$ python3 -q
>>> import numpy as np
>>> from numpy import linalg as LA
>>> np.set_printoptions(suppress=True, linewidth=100)
>>> E = np.loadtxt("m.csv", delimiter=",")
>>> E
array([[ 4.47, -1.31,  2.19],
       [-1.99, -3.19, -3.48],
       [-1.16,  2.14, -3.89],
       [-0.61, -3.  , -6.3 ],
       [ 3.76, -4.55, -0.18],
       [ 1.48,  1.06,  2.58],
       [-3.69,  0.34,  0.31],
       [ 1.31,  3.19,  2.82],
       [ 0.51,  1.94,  0.96],
       [ 1.24, -6.13,  5.51],
       [ 0.58, -4.15, -2.73],
       [ 1.08,  1.33, -0.99],
       [ 2.65,  5.68, -4.12],
       [-0.3 , -0.05, -4.42],
       [-0.55, -3.45,  2.29],
       [-0.76,  0.41,  3.24],
       [ 1.75, -0.01, -5.05],
       [-0.56, -3.94,  3.86],
       [ 2.36, -0.34,  0.83],
       [ 0.45,  3.75,  1.01],
       [-0.92,  0.38, -0.48],
       [-1.62,  2.86,  1.85],
       [ 0.14,  2.  , -0.29],
       [-2.61, -3.91, -1.05],
       [ 4.04,  3.36, -1.47],
       [ 2.46, -1.02,  4.46],
       [-1.74, -3.42,  2.17],
       [-2.54,  0.51,  0.83],
       [-0.34, -0.45,  2.93],
       [-1.75,  1.45,  0.76],
       [ 1.47, -2.63,  0.39]])
>>> C2 = np.cov(E, rowvar=False)
>>> np.round(LA.eigvalsh(C2)[::-1], 2)
array([9.84, 7.32, 3.96])
>>> np.round(np.corrcoef(E.T), 2)
array([[ 1.  ,  0.1 ,  0.05],
       [ 0.1 ,  1.  , -0.15],
       [ 0.05, -0.15,  1.  ]])
>>> print(np.argsort(-E.std(axis=0).round(6), kind="stable"))
[2 1 0]
>>> round(float(np.corrcoef(E[:, 0], E[:, 1])[0, 1]), 2)
0.1
>>> np.round(np.polyfit(E[:, 0], E[:, 1], 1), 2)
array([ 0.14, -0.4 ])
>>> np.argwhere(np.triu(np.abs(np.corrcoef(E.T)) > 0.8, 1))
array([], shape=(0, 2), dtype=int64)
>>> np.median(E, axis=0)
array([ 0.14, -0.01,  0.76])
>>> Ac = (E - E.mean(axis=0)) / E.std(axis=0)
>>> np.argwhere(np.abs(Ac) > 2)
array([[ 0,  0],
       [ 3,  2],
       [ 9,  1],
       [12,  1]])
>>> np.round(Ac.std(axis=0), 2)
array([1., 1., 1.])
>>> coef = LA.lstsq(np.delete(Ac, 2, axis=1), Ac[:, 2])[0]
>>> round(float(1 - np.var(Ac[:, 2] - np.delete(Ac, 2, axis=1) @ coef)), 2)
0.03
>>> print(coef.round(2))
[ 0.07 -0.16]
>>> Ac = E - E.mean(axis=0)
>>> vecs = LA.svd(Ac)[2][:2]
>>> M2 = Ac - Ac @ vecs.T @ vecs
>>> np.round(np.cov(Ac @ vecs.T, rowvar=False), 2) + 0
array([[9.84, 0.  ],
       [0.  , 7.32]])
>>> np.round(np.diag(vecs.T @ vecs), 2)
array([0.04, 0.97, 0.99])
>>> np.round(M2.std(axis=0), 2)
array([1.92, 0.32, 0.22])
